% ipython --no-banner

In [1]: import numpy as np

In [2]: np.set_printoptions(precision=2, suppress=True, linewidth=200, legacy="1.25")

In [3]: W0 = np.load("data.npy")

In [4]: print(W0)
[[-2. -1.  0.  0.  0.  0.]
 [ 1. -2.  0.  0.  0.  0.]
 [ 0.  0.  2.  3.  0. -1.]
 [ 0.  0. -2.  2.  1.  2.]
 [ 0.  0. -1. -1. -3.  2.]
 [ 0.  0.  0. -3.  1. -3.]]

In [5]: # 2 groups of indices that never mix

In [6]: M2 = W0[0, 0] * W0[1:] - np.outer(W0[1:, 0], W0[0])

In [7]: print(M2)
[[ 0.  5. -0. -0. -0. -0.]
 [ 0.  0. -4. -6. -0.  2.]
 [ 0.  0.  4. -4. -2. -4.]
 [ 0.  0.  2.  2.  6. -4.]
 [ 0.  0. -0.  6. -2.  6.]]

In [8]: print(np.flatnonzero(~M2.round(6).any(axis=1)))
[]

In [9]: print(W0[:, 0] / W0[0, 0])
[ 1.  -0.5 -0.  -0.  -0.  -0. ]

In [10]: print(W0.reshape(2, -1))
[[-2. -1.  0.  0.  0.  0.  1. -2.  0.  0.  0.  0.  0.  0.  2.  3.  0. -1.]
 [ 0.  0. -2.  2.  1.  2.  0.  0. -1. -1. -3.  2.  0.  0.  0. -3.  1. -3.]]

In [11]: t3 = W0.reshape(6, 2, -1)

In [12]: print(t3[:, 0])
[[-2. -1.  0.]
 [ 1. -2.  0.]
 [ 0.  0.  2.]
 [ 0.  0. -2.]
 [ 0.  0. -1.]
 [ 0.  0.  0.]]

In [13]: print(np.einsum("ihd,ihd->ih", t3, t3))
[[ 5.  0.]
 [ 5.  0.]
 [ 4. 10.]
 [ 4.  9.]
 [ 1. 14.]
 [ 0. 19.]]

In [14]: print(t3.sum(axis=1))
[[-2. -1.  0.]
 [ 1. -2.  0.]
 [ 3.  0.  1.]
 [ 2.  1.  0.]
 [-1. -3.  1.]
 [-3.  1. -3.]]

In [15]: print(np.swapaxes(t3, 1, 2)[2])
[[ 0.  3.]
 [ 0.  0.]
 [ 2. -1.]]

In [16]: print(t3.shape)
(6, 2, 3)

In [17]: x0 = np.array([3, 2, 2, -3, -1, -3])

In [18]: target = W0 @ x0

In [19]: print(target)
[ -8.  -1.  -2. -17.  -2.  17.]

In [20]: print(np.linalg.solve(W0, target + W0[:, 2]))
[ 3.  2.  3. -3. -1. -3.]

In [21]: print(np.round(np.linalg.solve(W0, W0[:, 5]), 2) + 0)
[0. 0. 0. 0. 0. 1.]

In [22]: print(np.linalg.solve(W0.T, W0[1]))
[-0.  1.  0. -0. -0. -0.]

In [23]: feats = np.load("layer10.npy")

In [24]: print(feats)
[[ 5 -6  4 -1  2  5]
 [-9 -4  7  5 -5 -8]
 [-7  0 -4  9  4  0]
 [ 5  9 -8 -4  2 -3]]

In [25]: x0 = np.array([0, 1, 1, 1, 0, -1])

In [26]: h1 = np.maximum(feats @ x0, 0)

In [27]: print(np.flatnonzero(h1 > 1e-9))
[1 2]

In [28]: print(np.maximum(feats @ x0, 0) - np.maximum(-feats @ x0, 0))
[-8 16  5  0]

In [29]: print(np.linalg.norm(feats, axis=1).argmax())
1

In [30]: print(np.round(np.linalg.norm(feats, 1), 2), round(float(np.linalg.norm(feats, np.inf)), 2))
26.0 38.0

In [31]: print(round(np.linalg.norm(feats[0] - feats[2]), 2))
19.31

In [32]: print(round(np.linalg.norm(feats) ** 2 / np.linalg.norm(feats, 2) ** 2, 2))
1.84

In [33]: print(feats[0] @ feats[2])
-52

In [34]: t = np.radians(180)

In [35]: r_ = np.eye(6)

In [36]: r_[4, 4] = r_[1, 1] = np.cos(t)

In [37]: r_[4, 1], r_[1, 4] = -np.sin(t), np.sin(t)

In [38]: print(r_.round(2) + 0)
[[ 1.  0.  0.  0.  0.  0.]
 [ 0. -1.  0.  0.  0.  0.]
 [ 0.  0.  1.  0.  0.  0.]
 [ 0.  0.  0.  1.  0.  0.]
 [ 0.  0.  0.  0. -1.  0.]
 [ 0.  0.  0.  0.  0.  1.]]

In [39]: M2 = feats @ r_.T

In [40]: print(np.allclose(feats @ feats.T, M2 @ M2.T))
True

In [41]: print(np.abs(M2 - feats).max(axis=0))
[ 0. 18.  0.  0. 10.  0.]

In [42]: O, _ = np.linalg.qr(np.array([[1.3, -1.0, -0.8, 0.5, -0.7, -0.9, -0.4],
    ...:     [-3.0, 0.0, 0.5, -0.3, 1.4, -0.3, 0.7],
    ...:     [0.0, 0.8, 0.8, -1.8, -0.5, 0.9, 0.5],
    ...:     [-0.3, -0.2, 0.0, 0.5, 0.7, -0.4, 0.2],
    ...:     [-0.1, -0.3, -0.3, -0.7, -0.4, 0.7, -0.5],
    ...:     [-0.4, -1.1, 1.4, 0.7, -1.2, 2.2, 1.7],
    ...:     [-0.5, 1.6, -0.6, 0.0, 0.7, -2.0, 0.2]]))

In [43]: arr = -1 * O

In [44]: print(arr)
[[ 0.39  0.35 -0.4  -0.16  0.2  -0.7   0.08]
 [-0.9   0.18 -0.2  -0.17 -0.02 -0.27 -0.13]
 [ 0.   -0.35  0.59 -0.59 -0.07 -0.38  0.18]
 [-0.09  0.1  -0.08  0.21 -0.54 -0.06  0.79]
 [-0.03  0.14 -0.24 -0.56  0.43  0.49  0.43]
 [-0.12  0.5   0.59  0.34  0.47 -0.07  0.21]
 [-0.15 -0.66 -0.2   0.35  0.5  -0.21  0.29]]

In [45]: t3 = np.stack([arr, 2 * arr, arr[::-1]])

In [46]: print((t3 @ arr.T).shape)
(3, 7, 7)

In [47]: print(np.einsum("bij,cij->bc", t3, t3))
[[ 7. 14.  1.]
 [14. 28.  2.]
 [ 1.  2.  7.]]

In [48]: print(np.linalg.matrix_rank(t3))
[7 7 7]

In [49]: O, r_ = np.linalg.qr(arr)

In [50]: print(np.round(O.T @ O, 2) + 0)
[[1. 0. 0. 0. 0. 0. 0.]
 [0. 1. 0. 0. 0. 0. 0.]
 [0. 0. 1. 0. 0. 0. 0.]
 [0. 0. 0. 1. 0. 0. 0.]
 [0. 0. 0. 0. 1. 0. 0.]
 [0. 0. 0. 0. 0. 1. 0.]
 [0. 0. 0. 0. 0. 0. 1.]]

In [51]: print(round(abs(r_[0, 0]), 2), round(float(np.linalg.norm(arr[:, 0])), 2))
1.0 1.0

In [52]: print(O.shape, r_.shape)
(7, 7) (7, 7)

In [53]: print(np.allclose(r_.T @ r_, arr.T @ arr))
True
